$ python -q
>>> import numpy as np
>>> np.set_printoptions(suppress=True, linewidth=120)
>>> J = np.loadtxt("layer11.csv", delimiter=",")
>>> print(J)
[[ 0.2 -0.8  0.8]
 [-2.1 -0.1 -1.3]
 [ 0.9  0.2  0.6]
 [-0.7 -0.1 -0.3]
 [ 1.3  2.9 -1.1]
 [-7.   5.   2. ]
 [-1.   1.9 -0.1]
 [-0.4  0.  -0.5]
 [ 0.4 -1.8  0. ]
 [ 0.9 -0.1 -0.9]
 [-1.2  3.4  0.5]
 [-0.5  0.4 -0.1]
 [ 2.4 -0.7  1.6]
 [-0.3 -2.5  0.1]
 [ 1.3 -1.4 -0.6]
 [ 0.4  1.5  0.5]
 [-0.3  0.5  0.2]
 [ 0.7 -0.4  0. ]
 [ 2.6  0.3  1. ]
 [ 2.3 -0.2  1.4]
 [ 0.3 -0.3  0.7]
 [-1.9  0.9  0.6]]
>>> Xs = J - J.mean(axis=0)
>>> V = np.linalg.svd(Xs)[2][:1]
>>> other = Xs - Xs @ V.T @ V
>>> print(np.round(np.diag(V.T @ V), 1) + 0)
[0.6 0.4 0. ]
>>> print(np.round(other.std(axis=0), 1))
[0.7 0.9 0.8]
>>> gram = np.cov(J, rowvar=False)
>>> print(np.round(np.corrcoef(J.T), 1))
[[ 1.  -0.6 -0.1]
 [-0.6  1.   0.2]
 [-0.1  0.2  1. ]]
>>> print(gram.round(1))
[[ 4.  -2.  -0.2]
 [-2.   2.9  0.3]
 [-0.2  0.3  0.7]]
>>> print(np.round(np.linalg.eigvalsh(gram)[::-1], 1))
[5.5 1.5 0.7]
>>> vals, V = np.linalg.eigh(gram)
>>> vec = np.array([2, 2, 2])
>>> print((np.sign(V[:, -1].round(6)) == np.sign(V[0, -1].round(6))).astype(int))
[1 0 0]
>>> print(np.round(V * np.abs(vals) @ V.T, 1))
[[ 4.  -2.  -0.2]
 [-2.   2.9  0.3]
 [-0.2  0.3  0.7]]
>>> print(round(float(np.abs(gram).sum(axis=1).max()), 1), round(float(np.abs(vals).max()), 1))
6.2 5.5
>>> print(round(float(vec @ gram @ vec), 1))
15.8
>>> print(np.round(V * np.maximum(vals, 0) @ V.T, 1))
[[ 4.  -2.  -0.2]
 [-2.   2.9  0.3]
 [-0.2  0.3  0.7]]
>>> r0 = np.array([9, 5, 5])
>>> print(np.round(np.polyval(r0, J[20]), 1))
[ 7.3  4.3 12.9]
>>> print(np.round(np.convolve(J[20], r0), 1))
[ 2.7 -1.2  6.3  2.   3.5]
>>> print(np.round(np.correlate(J[20], J[8], "full"), 1))
[ 0.  -0.5  0.7 -1.4  0.3]
>>> rng = np.random.default_rng(800)
>>> arr = np.array([[0, 1, -1],
...     [-3, 2, 2],
...     [-2, -1, 1],
...     [1, -3, -3],
...     [1, 3, -2],
...     [3, 1, 0],
...     [1, 0, -3],
...     [0, 1, 0]]) * (rng.random((8, 3)) < 0.3)
>>> print(arr)
[[ 0  1  0]
 [ 0  2  0]
 [ 0  0  0]
 [ 0  0  0]
 [ 0  0 -2]
 [ 0  0  0]
 [ 0  0 -3]
 [ 0  0  0]]
>>> U, s, Vh = np.linalg.svd(arr)
>>> print(np.argmax(s[:-1] / (s[1:] + 1e-6)) + 1)
2
>>> print(s.round(1))
[3.6 2.2 0. ]
>>> other = U[:, :2] @ np.diag(s[:2]) @ Vh[:2]
>>> print(other.round(1))
[[ 0.  1.  0.]
 [ 0.  2.  0.]
 [ 0.  0.  0.]
 [ 0.  0.  0.]
 [ 0.  0. -2.]
 [ 0.  0.  0.]
 [ 0.  0. -3.]
 [ 0.  0.  0.]]
>>> print(round(np.linalg.norm(other[2] - other[1]), 1))
2.0
>>> print(round(np.linalg.norm(other, 2), 1))
3.6
>>> print(np.round(np.linalg.norm(other, axis=1), 1))
[1. 2. 0. 0. 2. 0. 3. 0.]
>>> print(other[2] @ other[1])
0.0
>>> W = np.array([[0, 3, 1, -1, 0], [3, 1, 1, 1, 1], [0, -2, -1, -3, -3]])
>>> coef = np.array([1, 2, 3, 3, -2])
>>> H = np.maximum(arr @ W + coef, 0)
>>> print(np.linalg.matrix_rank(H))
4
>>> print((H > 0).astype(int))
[[1 1 1 1 0]
 [1 1 1 1 0]
 [1 1 1 1 0]
 [1 1 1 1 0]
 [1 1 1 1 1]
 [1 1 1 1 0]
 [1 1 1 1 1]
 [1 1 1 1 0]]
>>> print(np.round((H > 0).mean(axis=0), 1))
[1.  1.  1.  1.  0.2]
>>> W2 = np.array([[2, 1], [0, 1], [2, 0], [2, 2], [0, 2]])
>>> print(W @ W2)
[[  0   1]
 [ 10   8]
 [ -8 -14]]
>>> print((H @ W2).round(6).argmax(axis=1))
[0 0 0 0 1 0 1 0]
>>> other = np.array([[3, 1, 3], [2, 1, 2], [3, 2, 2]])
>>> print(np.einsum("ik,kj->ij", arr, other))
[[ 2  1  2]
 [ 4  2  4]
 [ 0  0  0]
 [ 0  0  0]
 [-6 -4 -4]
 [ 0  0  0]
 [-9 -6 -6]
 [ 0  0  0]]
>>> print(np.linalg.matrix_rank(arr @ other))
2
>>> print(np.einsum("ij,ij->i", arr, arr))
[1 4 0 0 4 0 9 0]
>>> print(np.round(np.linalg.norm(arr, axis=0), 1))
[0.  2.2 3.6]
>>> print(np.round(np.linalg.pinv(arr), 1))
[[ 0.   0.   0.   0.   0.   0.   0.   0. ]
 [ 0.2  0.4  0.   0.   0.   0.   0.   0. ]
 [ 0.   0.   0.   0.  -0.2  0.  -0.2  0. ]]
>>> print(arr[:, 1] @ arr[:, 2])
0
>>> W0 = np.load("run2.npy")
>>> print(W0)
[[0 0 0 0 0 1]
 [0 0 1 1 0 1]
 [0 1 0 0 1 1]
 [0 1 0 0 0 1]
 [0 0 1 0 0 0]
 [1 1 1 1 0 0]]
>>> print(W0.reshape(2, -1))
[[0 0 0 0 0 1 0 0 1 1 0 1 0 1 0 0 1 1]
 [0 1 0 0 0 1 0 0 1 0 0 0 1 1 1 1 0 0]]
>>> print(W0.reshape(-1, 2))
[[0 0]
 [0 0]
 [0 1]
 [0 0]
 [1 1]
 [0 1]
 [0 1]
 [0 0]
 [1 1]
 [0 1]
 [0 0]
 [0 1]
 [0 0]
 [1 0]
 [0 0]
 [1 1]
 [1 1]
 [0 0]]
>>> T = W0.reshape(6, 2, -1)
>>> print(T[:, 0])
[[0 0 0]
 [0 0 1]
 [0 1 0]
 [0 1 0]
 [0 0 1]
 [1 1 1]]
>>> print(T.transpose(1, 0, 2))
[[[0 0 0]
  [0 0 1]
  [0 1 0]
  [0 1 0]
  [0 0 1]
  [1 1 1]]

 [[0 0 1]
  [1 0 1]
  [0 1 1]
  [0 0 1]
  [0 0 0]
  [1 0 0]]]
>>> other = np.array([[6, 4, -8],
...     [1, -4, 6],
...     [9, -8, 8],
...     [1, 1, 3],
...     [-9, 5, -1],
...     [6, -7, -9]])
>>> print(np.einsum("ik,kj->ij", W0, other))
[[  6  -7  -9]
 [ 16 -14   2]
 [ -2  -6  -4]
 [  7 -11  -3]
 [  9  -8   8]
 [ 17  -7   9]]
>>> other @ W0
Traceback (most recent call last):
  File "<python-input-61>", line 1, in <module>
    other @ W0
    ~~~~~~^~~~
ValueError: matmul: Input operand 1 has a mismatch in its core dimension 0, with gufunc signature (n?,k),(k,m?)->(n?,m?) (size 6 is different from 3)
>>> print(np.vstack([W0, other.T]).shape)
(9, 6)
>>> print(np.einsum("ij->j", W0))
[1 3 3 2 1 4]
>>> print(W0 @ W0)
[[1 1 1 1 0 0]
 [1 3 1 1 1 2]
 [1 1 3 2 0 1]
 [1 1 2 2 0 1]
 [0 1 0 0 1 1]
 [0 2 1 1 1 4]]
>>> print(np.linalg.matrix_power(W0, 3))
[[0 2 1 1 1 4]
 [2 4 6 5 1 6]
 [1 6 2 2 3 7]
 [1 5 2 2 2 6]
 [1 1 3 2 0 1]
 [4 6 7 6 1 4]]
>>> print(np.allclose(W0, W0.T))
True
>>> vals, V = np.linalg.eigh(W0)
>>> vec = np.array([2, 2, 0, 0, 5, 3])
>>> print((np.sign(V[:, -1].round(6)) == np.sign(V[0, -1].round(6))).astype(int))
[1 1 1 1 1 1]
>>> print(round(vec @ W0 @ vec / (vec @ vec), 1), np.round(vals[0], 1), round(float(vals[-1]), 1))
0.6 -1.9 2.8
>>> print(np.round(np.linalg.eigvalsh(W0[1:, 1:]), 1))
[-1.8 -1.  -0.6  0.7  2.6]
>>> K = np.load("case16.npy")
>>> print(K)
[[-9 -2 -9 -2 -9 -2]
 [-6 -4 -6 -4 -6 -4]
 [ 4 -3  4 -3  4 -3]
 [-9 -2 -9 -2 -9 -2]
 [-6 -4 -6 -4 -6 -4]
 [ 4 -3  4 -3  4 -3]]
>>> other = K / np.linalg.norm(K, axis=1, keepdims=True)
>>> gram = other @ other.T
>>> print(gram.round(1))
[[ 1.   0.9 -0.7  1.   0.9 -0.7]
 [ 0.9  1.  -0.3  0.9  1.  -0.3]
 [-0.7 -0.3  1.  -0.7 -0.3  1. ]
 [ 1.   0.9 -0.7  1.   0.9 -0.7]
 [ 0.9  1.  -0.3  0.9  1.  -0.3]
 [-0.7 -0.3  1.  -0.7 -0.3  1. ]]
>>> print((np.abs(gram) > 0.9).astype(int))
[[1 1 0 1 1 0]
 [1 1 0 1 1 0]
 [0 0 1 0 0 1]
 [1 1 0 1 1 0]
 [1 1 0 1 1 0]
 [0 0 1 0 0 1]]
>>> print(gram[1].round(1))
[ 0.9  1.  -0.3  0.9  1.  -0.3]
>>> print(np.argwhere(np.triu(np.abs(gram) > 0.95, 1)))
[[0 3]
 [1 4]
 [2 5]]
>>> m1 = np.loadtxt("sample9.csv", delimiter=",")
>>> print(m1)
[[-0.5 -1.5  2.1 -1.5  1.  -1.4 -2.3]
 [ 1.6  1.5  0.7  0.5 -0.5  1.1 -0.8]
 [-0.5  0.7 -0.9  1.5 -1.2  0.7  0.2]
 [-0.8  0.1 -1.3  0.1  1.3  0.7  0.3]
 [-1.8 -1.8 -0.2  0.3 -0.2  0.3 -0.2]
 [-0.3  1.   0.6 -0.6 -0.2 -0.4 -1.4]
 [-0.2  0.6 -0.3 -1.   1.   1.1  0.9]
 [ 1.2  0.2 -0.4 -0.1  1.9  1.  -1.6]
 [-1.2  1.3  0.  -0.4 -0.7 -0.5 -0.7]
 [-0.2 -0.6 -3.1  0.1 -1.1  0.   0.9]
 [ 1.7  1.  -0.5 -1.3  0.8  0.1 -1.9]
 [ 0.3  2.   0.8  0.4  1.3  1.2  0.7]
 [ 0.5 -0.8 -0.1 -0.4  0.4 -0.9 -0.6]
 [ 1.5  1.   0.5 -0.7 -0.9 -0.8 -0.3]
 [ 0.6  0.   0.3  0.6 -0.1  1.2  1.1]
 [-0.6  0.3  0.7 -1.4 -0.4  0.1  1.6]
 [ 2.  -6.  20.  14.  -8.  -6.  20. ]
 [ 0.4 -0.5  1.  -1.9  0.2 -1.2  0.1]
 [-0.6  0.2 -0.1  0.8  1.   0.4 -0.4]
 [ 0.5 -1.6  2.4 -1.7  1.2  0.   0.1]]
>>> Xs = (m1 - m1.mean(axis=0)) / m1.std(axis=0)
>>> print(np.round(Xs.std(axis=0), 1))
[1. 1. 1. 1. 1. 1. 1.]
>>> coef = np.linalg.lstsq(np.delete(Xs, 5, axis=1), Xs[:, 5])[0]
>>> print(np.abs(coef).argmax())
2
>>> print(round(float(1 - np.var(Xs[:, 5] - np.delete(Xs, 5, axis=1) @ coef)), 1))
0.9
>>> print(coef.round(1) + 0)
[ 0.   0.3 -0.8  0.4  0.7  0.4]
>>> other = np.array([[2, -2, 0], [-1, 0, -1], [1, -1, 2]])
>>> print(np.round(J @ other, 1))
[[  2.   -1.2   2.4]
 [ -5.4   5.5  -2.5]
 [  2.2  -2.4   1. ]
 [ -1.6   1.7  -0.5]
 [ -1.4  -1.5  -5.1]
 [-17.   12.   -1. ]
 [ -4.    2.1  -2.1]
 [ -1.3   1.3  -1. ]
 [  2.6  -0.8   1.8]
 [  1.   -0.9  -1.7]
 [ -5.3   1.9  -2.4]
 [ -1.5   1.1  -0.6]
 [  7.1  -6.4   3.9]
 [  2.    0.5   2.7]
 [  3.4  -2.    0.2]
 [ -0.2  -1.3  -0.5]
 [ -0.9   0.4  -0.1]
 [  1.8  -1.4   0.4]
 [  5.9  -6.2   1.7]
 [  6.2  -6.    3. ]
 [  1.6  -1.3   1.7]
 [ -4.1   3.2   0.3]]
>>> print(np.linalg.matrix_rank(J @ other))
3
>>> print(np.linalg.matrix_rank(np.vstack([J, other.T])))
3
>>> other @ J
Traceback (most recent call last):
  File "<python-input-92>", line 1, in <module>
    other @ J
    ~~~~~~^~~
ValueError: matmul: Input operand 1 has a mismatch in its core dimension 0, with gufunc signature (n?,k),(k,m?)->(n?,m?) (size 22 is different from 3)
>>> print(np.round(np.einsum("ik,kj->ij", J, other), 1))
[[  2.   -1.2   2.4]
 [ -5.4   5.5  -2.5]
 [  2.2  -2.4   1. ]
 [ -1.6   1.7  -0.5]
 [ -1.4  -1.5  -5.1]
 [-17.   12.   -1. ]
 [ -4.    2.1  -2.1]
 [ -1.3   1.3  -1. ]
 [  2.6  -0.8   1.8]
 [  1.   -0.9  -1.7]
 [ -5.3   1.9  -2.4]
 [ -1.5   1.1  -0.6]
 [  7.1  -6.4   3.9]
 [  2.    0.5   2.7]
 [  3.4  -2.    0.2]
 [ -0.2  -1.3  -0.5]
 [ -0.9   0.4  -0.1]
 [  1.8  -1.4   0.4]
 [  5.9  -6.2   1.7]
 [  6.2  -6.    3. ]
 [  1.6  -1.3   1.7]
 [ -4.1   3.2   0.3]]
